In [1]: import numpy as np

In [2]: np.set_printoptions(precision=2, suppress=True, linewidth=100, legacy="1.25")

In [3]: def tidy(a):
   ...:     return np.round(a, 2) + 0
   ...: 

In [4]: A2 = np.array([[2, 0],
   ...:     [-4, -4],
   ...:     [2, 2],
   ...:     [2, -4],
   ...:     [-5, 0],
   ...:     [0, 1],
   ...:     [-1, 1],
   ...:     [3, 4],
   ...:     [4, 0]])

In [5]: Z = np.array([[3, -3, 2, 2, -1, 1, -1, 0, 2], [-3, -3, -1, -1, 2, 2, -2, -3, -3]])

In [6]: feats = A2 @ Z

In [7]: print(feats)
[[  6  -6   4   4  -2   2  -2   0   4]
 [  0  24  -4  -4  -4 -12  12  12   4]
 [  0 -12   2   2   2   6  -6  -6  -2]
 [ 18   6   8   8 -10  -6   6  12  16]
 [-15  15 -10 -10   5  -5   5   0 -10]
 [ -3  -3  -1  -1   2   2  -2  -3  -3]
 [ -6   0  -3  -3   3   1  -1  -3  -5]
 [ -3 -21   2   2   5  11 -11 -12  -6]
 [ 12 -12   8   8  -4   4  -4   0   8]]

In [8]: A2 = feats[0, 0] * feats[1:] - np.outer(feats[1:, 0], feats[0])

In [9]: print(A2)
[[   0  144  -24  -24  -24  -72   72   72   24]
 [   0  -72   12   12   12   36  -36  -36  -12]
 [   0  144  -24  -24  -24  -72   72   72   24]
 [   0    0    0    0    0    0    0    0    0]
 [   0  -36    6    6    6   18  -18  -18   -6]
 [   0  -36    6    6    6   18  -18  -18   -6]
 [   0 -144   24   24   24   72  -72  -72  -24]
 [   0    0    0    0    0    0    0    0    0]]

In [10]: print(feats[:, 0] / feats[0, 0])
[ 1.   0.   0.   3.  -2.5 -0.5 -1.  -0.5  2. ]

In [11]: print(np.flatnonzero(~A2.round(6).any(axis=1)))
[3 7]

In [12]: print(np.linalg.matrix_power(feats, 4))
[[ 207264 -348192  161664  161664  -45600  139552 -139552  -70464  114688]
 [ -52848  106800  -44224  -44224    8624  -44592   44592   26976  -26240]
 [  26424  -53400   22112   22112   -4312   22296  -22296  -13488   13120]
 [ 568944 -937776  440768  440768 -128176  374064 -374064 -184416  317824]
 [-518160  870480 -404160 -404160  114000 -348880  348880  176160 -286720]
 [ -90420  147396  -69776  -69776   20644  -58628   58628   28488  -50784]
 [-194052  321492 -150608 -150608   43444 -128404  128404   63720 -108128]
 [ -50784   67296  -36608  -36608   14176  -25184   25184    8256  -31104]
 [ 414528 -696384  323328  323328  -91200  279104 -279104 -140928  229376]]

In [13]: assert feats == feats.T
---------------------------------------------------------------------------
ValueError                                Traceback (most recent call last)
Cell In[13], line 1
----> 1 assert feats == feats.T

ValueError: The truth value of an array with more than one element is ambiguous. Use a.any() or a.all()

In [14]: print(np.allclose(feats, feats.T))
False

In [15]: t = np.radians(45)

In [16]: Rm = np.eye(9)

In [17]: Rm[0, 0] = Rm[7, 7] = np.cos(t)

In [18]: Rm[0, 7], Rm[7, 0] = -np.sin(t), np.sin(t)

In [19]: print(tidy(Rm))
[[ 0.71  0.    0.    0.    0.    0.    0.   -0.71  0.  ]
 [ 0.    1.    0.    0.    0.    0.    0.    0.    0.  ]
 [ 0.    0.    1.    0.    0.    0.    0.    0.    0.  ]
 [ 0.    0.    0.    1.    0.    0.    0.    0.    0.  ]
 [ 0.    0.    0.    0.    1.    0.    0.    0.    0.  ]
 [ 0.    0.    0.    0.    0.    1.    0.    0.    0.  ]
 [ 0.    0.    0.    0.    0.    0.    1.    0.    0.  ]
 [ 0.71  0.    0.    0.    0.    0.    0.    0.71  0.  ]
 [ 0.    0.    0.    0.    0.    0.    0.    0.    1.  ]]

In [20]: A2 = feats @ Rm.T

In [21]: print(tidy(np.linalg.svd(feats, compute_uv=False)), tidy(np.linalg.svd(A2, compute_uv=False)))
[53.7  45.34  0.    0.    0.    0.    0.    0.    0.  ] [53.7  45.34  0.    0.    0.    0.    0.    0.    0.  ]

In [22]: print(np.allclose(np.linalg.norm(feats, axis=1), np.linalg.norm(A2, axis=1)))
True

In [23]: rank = np.linalg.matrix_rank(feats)

In [24]: print(rank)
2

In [25]: null = np.linalg.svd(feats)[2][rank:].T

In [26]: print(np.allclose(feats @ null, 0))
True

In [27]: print(null.shape)
(9, 7)

In [28]: A = np.maximum(np.array([[-5],
    ...:     [-1],
    ...:     [5],
    ...:     [0],
    ...:     [0],
    ...:     [3],
    ...:     [4],
    ...:     [0],
    ...:     [2],
    ...:     [1],
    ...:     [5],
    ...:     [-3],
    ...:     [2],
    ...:     [-2],
    ...:     [0],
    ...:     [-2],
    ...:     [1],
    ...:     [5],
    ...:     [5],
    ...:     [1],
    ...:     [3],
    ...:     [3],
    ...:     [1]]) @ np.array([[3, 0, 1, 1, 3, 1]]) + np.array([-2, -2, 3, 3, -1, -3]), 0)

In [29]: print(A)
[[ 0  0  0  0  0  0]
 [ 0  0  2  2  0  0]
 [13  0  8  8 14  2]
 [ 0  0  3  3  0  0]
 [ 0  0  3  3  0  0]
 [ 7  0  6  6  8  0]
 [10  0  7  7 11  1]
 [ 0  0  3  3  0  0]
 [ 4  0  5  5  5  0]
 [ 1  0  4  4  2  0]
 [13  0  8  8 14  2]
 [ 0  0  0  0  0  0]
 [ 4  0  5  5  5  0]
 [ 0  0  1  1  0  0]
 [ 0  0  3  3  0  0]
 [ 0  0  1  1  0  0]
 [ 1  0  4  4  2  0]
 [13  0  8  8 14  2]
 [13  0  8  8 14  2]
 [ 1  0  4  4  2  0]
 [ 7  0  6  6  8  0]
 [ 7  0  6  6  8  0]
 [ 1  0  4  4  2  0]]

In [30]: print(tidy(np.linalg.svd(A, compute_uv=False)))
[56.08 11.33  1.77  0.82  0.    0.  ]

In [31]: A[23]
---------------------------------------------------------------------------
IndexError                                Traceback (most recent call last)
Cell In[31], line 1
----> 1 A[23]

IndexError: index 23 is out of bounds for axis 0 with size 23

In [32]: print(tidy(A.mean(axis=0)))
[4.13 0.   4.3  4.3  4.74 0.39]

In [33]: print(A.sum(axis=0))
[ 95   0  99  99 109   9]

In [34]: print(np.count_nonzero(A))
75

In [35]: print(np.unravel_index(np.abs(A).argmax(), A.shape))
(2, 4)

In [36]: print(A - A[0])
[[ 0  0  0  0  0  0]
 [ 0  0  2  2  0  0]
 [13  0  8  8 14  2]
 [ 0  0  3  3  0  0]
 [ 0  0  3  3  0  0]
 [ 7  0  6  6  8  0]
 [10  0  7  7 11  1]
 [ 0  0  3  3  0  0]
 [ 4  0  5  5  5  0]
 [ 1  0  4  4  2  0]
 [13  0  8  8 14  2]
 [ 0  0  0  0  0  0]
 [ 4  0  5  5  5  0]
 [ 0  0  1  1  0  0]
 [ 0  0  3  3  0  0]
 [ 0  0  1  1  0  0]
 [ 1  0  4  4  2  0]
 [13  0  8  8 14  2]
 [13  0  8  8 14  2]
 [ 1  0  4  4  2  0]
 [ 7  0  6  6  8  0]
 [ 7  0  6  6  8  0]
 [ 1  0  4  4  2  0]]

In [37]: U, s, VT = np.linalg.svd(A)

In [38]: evecs = VT[:(s > 1e-8).sum()]

In [39]: rng = np.random.default_rng(929622)

In [40]: vec = A[1] + 2 * A[4] + rng.integers(2) * np.eye(6)[3]

In [41]: print(vec)
[0. 0. 8. 8. 0. 0.]

In [42]: print(tidy(np.linalg.norm(vec - evecs.T @ evecs @ vec)))
0.0

In [43]: print(tidy(np.diag(evecs.T @ evecs)))
[1.  0.  0.5 0.5 1.  1. ]

In [44]: print(np.linalg.matrix_rank(np.vstack([A, vec])))
4

In [45]: print(tidy(np.linalg.norm(A, 2) / np.linalg.norm(A)))
0.98

In [46]: print(np.argsort(-np.linalg.norm(A, axis=0).round(6), kind="stable")[:3])
[4 0 2]

In [47]: print(np.linalg.matrix_rank(A, rtol=0.1))
2

In [48]: O, _ = np.linalg.qr(np.array([[-2.1, -0.1, -0.2, 0.5, -0.7, -0.9],
    ...:     [0.6, 1.5, 1.0, -0.3, -0.6, -1.3],
    ...:     [0.5, 0.6, -0.2, 1.8, -1.2, 1.6],
    ...:     [0.4, -0.4, -1.0, -1.6, -0.8, 1.8],
    ...:     [-0.7, 1.2, 0.6, 0.2, -1.2, 0.1],
    ...:     [-1.5, -0.9, 1.5, 0.3, 0.4, 1.6]]))

In [49]: m1 = O[:, :6]

In [50]: print(tidy(m1))
[[-0.75 -0.17 -0.48  0.03  0.08  0.42]
 [ 0.21 -0.63  0.36 -0.31 -0.06  0.57]
 [ 0.18 -0.23 -0.13  0.76 -0.56  0.12]
 [ 0.14  0.23 -0.38 -0.55 -0.69  0.08]
 [-0.25 -0.63 -0.04 -0.16 -0.19 -0.69]
 [-0.53  0.26  0.69  0.01 -0.41  0.02]]

In [51]: G = m1.T @ m1

In [52]: print(tidy(np.linalg.eigvalsh(G)[::-1]))
[1. 1. 1. 1. 1. 1.]

In [53]: print(tidy(np.trace(G)), (m1 ** 2).sum())
6.0 6.0

In [54]: print(np.allclose(G, G.T))
True

In [55]: print(tidy(np.linalg.svd(m1, compute_uv=False) ** 2))
[1. 1. 1. 1. 1. 1.]

In [56]: u = np.array([3, 1, 3, 1, 0, 3])

In [57]: A2 = m1 + np.outer(u, np.eye(6)[4])

In [58]: print(tidy(np.linalg.det(A2) / np.linalg.det(m1)), tidy(1 + np.linalg.solve(m1, u)[4]))
-2.42 -2.42

In [59]: lab = rng.permutation(6)

In [60]: print(lab)
[5 3 0 4 1 2]

In [61]: A2 = m1[lab][:, lab]

In [62]: print(tidy(np.linalg.det(A2)), tidy(np.linalg.det(m1[lab])))
-1.0 -1.0

In [63]: print(tidy(np.diag(A2)))
[ 0.02 -0.55 -0.75 -0.19 -0.63 -0.13]

In [64]: O, Rm = np.linalg.qr(m1)

In [65]: print(tidy(abs(Rm[0, 0])), tidy(np.linalg.norm(m1[:, 0])))
1.0 1.0

In [66]: print(tidy(O @ Rm))
[[-0.75 -0.17 -0.48  0.03  0.08  0.42]
 [ 0.21 -0.63  0.36 -0.31 -0.06  0.57]
 [ 0.18 -0.23 -0.13  0.76 -0.56  0.12]
 [ 0.14  0.23 -0.38 -0.55 -0.69  0.08]
 [-0.25 -0.63 -0.04 -0.16 -0.19 -0.69]
 [-0.53  0.26  0.69  0.01 -0.41  0.02]]

In [67]: print(O.shape, Rm.shape)
(6, 6) (6, 6)

In [68]: print(tidy(np.trace(O @ O.T)))
6.0

In [69]: F = np.loadtxt("arr.csv", delimiter=",")

In [70]: print(F)
[[ 0.  0.  0.  0.  0.]
 [-1. -2.  0.  0.  0.]
 [ 2.  2. -2.  0.  0.]
 [ 0.  2.  3.  1.  0.]
 [ 2. -3. -2. -2. -1.]]

In [71]: A2 = np.array([[-5, 3, 1], [-1, -2, 1]])

In [72]: Z = np.kron(A2, F)

In [73]: print(np.linalg.matrix_rank(Z))
8

In [74]: print(Z)
[[ -0.  -0.  -0.  -0.  -0.   0.   0.   0.   0.   0.   0.   0.   0.   0.   0.]
 [  5.  10.  -0.  -0.  -0.  -3.  -6.   0.   0.   0.  -1.  -2.   0.   0.   0.]
 [-10. -10.  10.  -0.  -0.   6.   6.  -6.   0.   0.   2.   2.  -2.   0.   0.]
 [ -0. -10. -15.  -5.  -0.   0.   6.   9.   3.   0.   0.   2.   3.   1.   0.]
 [-10.  15.  10.  10.   5.   6.  -9.  -6.  -6.  -3.   2.  -3.  -2.  -2.  -1.]
 [ -0.  -0.  -0.  -0.  -0.  -0.  -0.  -0.  -0.  -0.   0.   0.   0.   0.   0.]
 [  1.   2.  -0.  -0.  -0.   2.   4.  -0.  -0.  -0.  -1.  -2.   0.   0.   0.]
 [ -2.  -2.   2.  -0.  -0.  -4.  -4.   4.  -0.  -0.   2.   2.  -2.   0.   0.]
 [ -0.  -2.  -3.  -1.  -0.  -0.  -4.  -6.  -2.  -0.   0.   2.   3.   1.   0.]
 [ -2.   3.   2.   2.   1.  -4.   6.   4.   4.   2.   2.  -3.  -2.  -2.  -1.]]
